$ python3 -q
>>> import numpy as np
>>> from numpy import linalg as LA
>>> np.set_printoptions(precision=2, suppress=True, linewidth=120)
>>> def rnd(a):
...     return np.round(a, 2) + 0
... 
>>> K = np.load("out2.npy")
>>> K
array([[ 1,  1,  1,  0,  2,  0,  5],
       [ 3,  3,  4,  2,  3,  2,  3],
       [ 5,  3,  0,  1,  0,  1,  0],
       [ 1,  0,  3,  1,  1,  0,  1],
       [-2, -2, -3, -2, -1, -2,  2]])
>>> # null space of dimension 3
>>> x0 = np.array([2, 1, -2, 2, 1, 2, -3])
>>> a = np.maximum(K @ x0, 0)
>>> a
array([ 0,  3, 17,  0,  0])
>>> K.T @ a
array([94, 60, 12, 23,  9, 23,  9])
>>> rnd(np.tanh(K @ x0))
array([-1.,  1.,  1., -1., -1.])
>>> U, s, VT = LA.svd(K)
>>> rnd(s)
array([10.7 ,  6.04,  4.23,  1.5 ,  0.  ])
>>> np.argmax(s[:-1] / (s[1:] + 1e-6)) + 1
np.int64(4)
>>> B = U[:, :4] @ np.diag(s[:4]) @ VT[:4]
>>> rnd(B)
array([[ 1.,  1.,  1.,  0.,  2.,  0.,  5.],
       [ 3.,  3.,  4.,  2.,  3.,  2.,  3.],
       [ 5.,  3.,  0.,  1.,  0.,  1.,  0.],
       [ 1.,  0.,  3.,  1.,  1.,  0.,  1.],
       [-2., -2., -3., -2., -1., -2.,  2.]])
>>> rnd(LA.norm(K - B, 2)), rnd(s[4])
(np.float64(0.0), np.float64(0.0))
>>> rnd(LA.norm(K - B) / LA.norm(K))
np.float64(0.0)
>>> LA.matrix_rank(K, rtol=0.05)
np.int64(4)
>>> rk = LA.matrix_rank(K)
>>> rk
np.int64(4)
>>> ns = LA.svd(K)[2][rk:].T
>>> [int(LA.matrix_rank(K[:, :j + 1])) for j in range(7)]
[1, 2, 3, 4, 4, 4, 4]
>>> LA.matrix_rank(K.T @ K), LA.matrix_rank(K @ K.T)
(np.int64(4), np.int64(4))
>>> np.allclose(K @ ns, 0)
True
>>> [int(LA.matrix_rank(np.delete(K, i, axis=0))) for i in range(5)]
[4, 4, 3, 3, 4]
>>> J = np.load("a.npy")
>>> J
array([[7, 0, 0, 0],
       [0, 2, 0, 0],
       [0, 0, 3, 0],
       [0, 0, 0, 2]])
>>> LA.matrix_power(J, 4)
array([[2401,    0,    0,    0],
       [   0,   16,    0,    0],
       [   0,    0,   81,    0],
       [   0,    0,    0,   16]])
>>> rnd(LA.det(J))
np.float64(84.0)
>>> J.inv()
Traceback (most recent call last):
  File "<python-input-31>", line 1, in <module>
    J.inv()
    ^^^^^
AttributeError: 'numpy.ndarray' object has no attribute 'inv'
>>> np.allclose(J, J.T)
True
>>> assert J == J.T
Traceback (most recent call last):
  File "<python-input-33>", line 1, in <module>
    assert J == J.T
           ^^^^^^^^
ValueError: The truth value of an array with more than one element is ambiguous. Use a.any() or a.all()
>>> rng = np.random.default_rng(382979)
>>> idx = rng.permutation(4)
>>> B = J[:, idx] * rng.choice([-1, 1], 4)
>>> B
array([[-7,  0,  0,  0],
       [ 0,  2,  0,  0],
       [ 0,  0,  3,  0],
       [ 0,  0,  0,  2]])
>>> U, _, VT = LA.svd(J.T @ B)
>>> idx
array([0, 1, 2, 3])
>>> U @ VT
array([[-1.,  0.,  0.,  0.],
       [ 0.,  1.,  0.,  0.],
       [ 0.,  0.,  1.,  0.],
       [ 0.,  0.,  0.,  1.]])
>>> evals, evecs = LA.eigh(J)
>>> x0 = np.array([0, 0, 0, 0])
>>> x0 @ J @ x0
np.int64(0)
>>> evecs * np.maximum(evals, 0) @ evecs.T
array([[7., 0., 0., 0.],
       [0., 2., 0., 0.],
       [0., 0., 3., 0.],
       [0., 0., 0., 2.]])
>>> (np.sign(evecs[:, -1].round(6)) == np.sign(evecs[0, -1].round(6))).astype(int)
array([1, 0, 0, 0])
>>> rnd(LA.eigvalsh(J[1:, 1:]))
array([2., 2., 3.])
>>> evecs * np.abs(evals) @ evecs.T
array([[7., 0., 0., 0.],
       [0., 2., 0., 0.],
       [0., 0., 3., 0.],
       [0., 0., 0., 2.]])
>>> m1 = np.load("test13.npy")
>>> m1
array([[5., 1., 0.],
       [0., 5., 1.],
       [0., 0., 5.]])
>>> # triangular
>>> q, R = LA.qr(m1)
>>> q
array([[ 1.,  0.,  0.],
       [-0.,  1.,  0.],
       [-0., -0.,  1.]])
>>> R
array([[5., 1., 0.],
       [0., 5., 1.],
       [0., 0., 5.]])
>>> q @ R
array([[5., 1., 0.],
       [0., 5., 1.],
       [0., 0., 5.]])
>>> np.allclose(R.T @ R, m1.T @ m1)
True
>>> abs(R[0, 0]), rnd(LA.norm(m1[:, 0]))
(np.float64(5.0), np.float64(5.0))
>>> idx = rng.permutation(3)
>>> idx
array([1, 2, 0])
>>> B = m1[idx][:, idx]
>>> np.allclose(B, m1)
False
>>> np.diag(B)
array([5., 5., 5.])
>>> X = np.loadtxt("sample14.csv", delimiter=",")
>>> X
array([[11.,  8.,  3., 11., 10., 10.],
       [ 6.,  4.,  2.,  6.,  4.,  8.],
       [ 6.,  2.,  2.,  6.,  3.,  7.],
       [15.,  6.,  6., 15.,  9., 15.],
       [11.,  7.,  3., 11.,  8., 13.],
       [16., 10.,  8., 16., 13., 13.],
       [15.,  8.,  8., 15.,  9., 17.]])
>>> # looks like rank 4
>>> np.unique(K.round(6), axis=0).shape
(5, 7)
>>> rnd(K @ LA.pinv(K) @ K)
array([[ 1.,  1.,  1.,  0.,  2.,  0.,  5.],
       [ 3.,  3.,  4.,  2.,  3.,  2.,  3.],
       [ 5.,  3.,  0.,  1.,  0.,  1.,  0.],
       [ 1.,  0.,  3.,  1.,  1.,  0.,  1.],
       [-2., -2., -3., -2., -1., -2.,  2.]])
>>> np.unravel_index(np.abs(X).argmax(), X.shape)
(np.int64(6), np.int64(5))
>>> np.abs(X).max()
np.float64(17.0)
>>> X.sum(axis=1)
array([53., 30., 26., 66., 53., 76., 72.])
>>> X.sum(axis=0)
array([80., 45., 32., 80., 56., 83.])
>>> rnd(LA.norm(X))
np.float64(64.4)
>>> np.count_nonzero(X)
np.int64(42)
>>> rnd(LA.svd(X, compute_uv=False))
array([63.96,  6.02,  3.91,  2.23,  0.  ,  0.  ])
>>> B = np.array([[-1]])
>>> C = np.array([[5, 0, -5], [-3, 3, -5], [-2, 5, -5]])
>>> A = np.block([[B, np.array([[5, 2, -5]])], [np.zeros((3, 1)), C]])
>>> A
array([[-1.,  5.,  2., -5.],
       [ 0.,  5.,  0., -5.],
       [ 0., -3.,  3., -5.],
       [ 0., -2.,  5., -5.]])
>>> B = A / np.sqrt((A ** 2).mean(axis=1, keepdims=True))
>>> LA.matrix_rank(A - A.mean(axis=1, keepdims=True))
np.int64(3)
>>> rnd(LA.norm(B, axis=1))
array([2., 2., 2., 2.])
>>> rnd(B[3])
array([ 0.  , -0.54,  1.36, -1.36])
>>> LA.matrix_rank(B) == LA.matrix_rank(A)
np.True_
>>> rnd(LA.det(A.T))
np.float64(-95.0)
>>> rnd(LA.det(A[::-1]))
np.float64(-95.0)
>>> rnd(LA.eigvals(A).sum().real)
np.float64(2.0)
>>> idx = rng.integers(0, 2, 6)
>>> mat = (idx[:, None] == idx) * -2 + np.eye(6)
>>> mat
array([[-1.,  0.,  0., -2.,  0.,  0.],
       [ 0., -1., -2.,  0., -2., -2.],
       [ 0., -2., -1.,  0., -2., -2.],
       [-2.,  0.,  0., -1.,  0.,  0.],
       [ 0., -2., -2.,  0., -1., -2.],
       [ 0., -2., -2.,  0., -2., -1.]])
>>> np.flatnonzero(LA.matrix_power((mat != 0) + (mat.T != 0) + np.eye(6), 6)[4])
array([1, 2, 4, 5])
>>> q, R = LA.qr(mat)
>>> rnd(abs(R[0, 0])), rnd(LA.norm(mat[:, 0]))
(np.float64(2.24), np.float64(2.24))
>>> rnd(R)
array([[ 2.24,  0.  ,  0.  ,  1.79,  0.  ,  0.  ],
       [ 0.  ,  3.61,  3.33,  0.  ,  3.33,  3.33],
       [ 0.  ,  0.  , -1.39,  0.  , -0.67, -0.67],
       [ 0.  ,  0.  ,  0.  ,  1.34,  0.  ,  0.  ],
       [ 0.  ,  0.  ,  0.  ,  0.  , -1.22, -0.39],
       [ 0.  ,  0.  ,  0.  ,  0.  ,  0.  ,  1.15]])
>>> np.trace(q @ q.T)
np.float64(6.0)
>>> rnd(q @ R)
array([[-1.,  0.,  0., -2.,  0.,  0.],
       [ 0., -1., -2.,  0., -2., -2.],
       [ 0., -2., -1.,  0., -2., -2.],
       [-2.,  0.,  0., -1.,  0.,  0.],
       [ 0., -2., -2.,  0., -1., -2.],
       [ 0., -2., -2.,  0., -2., -1.]])
